$ ipython --no-banner

In [1]: import numpy as np

In [2]: np.set_printoptions(precision=2, suppress=True, linewidth=120, legacy="1.25")

In [3]: rnd = lambda a: np.round(a, 2) + 0

In [4]: A = np.loadtxt("layer13.csv", delimiter=",")

In [5]: A
Out[5]: 
array([[-2.,  0., -3.,  0., -3.,  0., -3., -3., -3.,  0., -3.],
       [ 0., -2.,  0., -3.,  0., -3.,  0.,  0.,  0., -3.,  0.],
       [-3.,  0., -2.,  0., -3.,  0., -3., -3., -3.,  0., -3.],
       [ 0., -3.,  0., -2.,  0., -3.,  0.,  0.,  0., -3.,  0.],
       [-3.,  0., -3.,  0., -2.,  0., -3., -3., -3.,  0., -3.],
       [ 0., -3.,  0., -3.,  0., -2.,  0.,  0.,  0., -3.,  0.],
       [-3.,  0., -3.,  0., -3.,  0., -2., -3., -3.,  0., -3.],
       [-3.,  0., -3.,  0., -3.,  0., -3., -2., -3.,  0., -3.],
       [-3.,  0., -3.,  0., -3.,  0., -3., -3., -2.,  0., -3.],
       [ 0., -3.,  0., -3.,  0., -3.,  0.,  0.,  0., -2.,  0.],
       [-3.,  0., -3.,  0., -3.,  0., -3., -3., -3.,  0., -2.]])

In [6]: q, r_ = np.linalg.qr(A)

In [7]: np.allclose(r_.T @ r_, A.T @ A)
Out[7]: True

In [8]: np.trace(q @ q.T)
Out[8]: 11.0

In [9]: rnd(abs(r_[0, 0])), rnd(np.linalg.norm(A[:, 0]))
Out[9]: (7.62, 7.62)

In [10]: q.shape, r_.shape
Out[10]: ((11, 11), (11, 11))

In [11]: vec = np.array([-3, -3, 0, -2, 1, 3, 2, -2, -2, 3, 2])

In [12]: h = np.maximum(A @ vec, 0)

In [13]: print(h)
[3. 0. 6. 0. 7. 0. 8. 4. 4. 0. 8.]

In [14]: np.maximum(A @ vec, 0) - np.maximum(-A @ vec, 0)
Out[14]: array([ 3., -6.,  6., -5.,  7.,  0.,  8.,  4.,  4.,  0.,  8.])

In [15]: np.flatnonzero(h > 1e-9)
Out[15]: array([ 0,  2,  4,  6,  7,  8, 10])

In [16]: np.maximum(A @ (3 * vec), 0)
Out[16]: array([ 9.,  0., 18.,  0., 21.,  0., 24., 12., 12.,  0., 24.])

In [17]: print(A * (h > 1e-9)[:, None])
[[-2.  0. -3.  0. -3.  0. -3. -3. -3.  0. -3.]
 [ 0. -0.  0. -0.  0. -0.  0.  0.  0. -0.  0.]
 [-3.  0. -2.  0. -3.  0. -3. -3. -3.  0. -3.]
 [ 0. -0.  0. -0.  0. -0.  0.  0.  0. -0.  0.]
 [-3.  0. -3.  0. -2.  0. -3. -3. -3.  0. -3.]
 [ 0. -0.  0. -0.  0. -0.  0.  0.  0. -0.  0.]
 [-3.  0. -3.  0. -3.  0. -2. -3. -3.  0. -3.]
 [-3.  0. -3.  0. -3.  0. -3. -2. -3.  0. -3.]
 [-3.  0. -3.  0. -3.  0. -3. -3. -2.  0. -3.]
 [ 0. -0.  0. -0.  0. -0.  0.  0.  0. -0.  0.]
 [-3.  0. -3.  0. -3.  0. -3. -3. -3.  0. -2.]]

In [18]: left, s, Vt = np.linalg.svd(A)

In [19]: rnd(s)
Out[19]: array([20., 11.,  1.,  1.,  1.,  1.,  1.,  1.,  1.,  1.,  1.])

In [20]: other = left[:, :2] @ np.diag(s[:2]) @ Vt[:2]

In [21]: rnd(other)
Out[21]: 
array([[-2.86,  0.  , -2.86,  0.  , -2.86,  0.  , -2.86, -2.86, -2.86,  0.  , -2.86],
       [ 0.  , -2.75,  0.  , -2.75,  0.  , -2.75,  0.  ,  0.  ,  0.  , -2.75,  0.  ],
       [-2.86,  0.  , -2.86,  0.  , -2.86,  0.  , -2.86, -2.86, -2.86,  0.  , -2.86],
       [ 0.  , -2.75,  0.  , -2.75,  0.  , -2.75,  0.  ,  0.  ,  0.  , -2.75,  0.  ],
       [-2.86,  0.  , -2.86,  0.  , -2.86,  0.  , -2.86, -2.86, -2.86,  0.  , -2.86],
       [ 0.  , -2.75,  0.  , -2.75,  0.  , -2.75,  0.  ,  0.  ,  0.  , -2.75,  0.  ],
       [-2.86,  0.  , -2.86,  0.  , -2.86,  0.  , -2.86, -2.86, -2.86,  0.  , -2.86],
       [-2.86,  0.  , -2.86,  0.  , -2.86,  0.  , -2.86, -2.86, -2.86,  0.  , -2.86],
       [-2.86,  0.  , -2.86,  0.  , -2.86,  0.  , -2.86, -2.86, -2.86,  0.  , -2.86],
       [ 0.  , -2.75,  0.  , -2.75,  0.  , -2.75,  0.  ,  0.  ,  0.  , -2.75,  0.  ],
       [-2.86,  0.  , -2.86,  0.  , -2.86,  0.  , -2.86, -2.86, -2.86,  0.  , -2.86]])

In [22]: np.linalg.matrix_rank(other)
Out[22]: 2
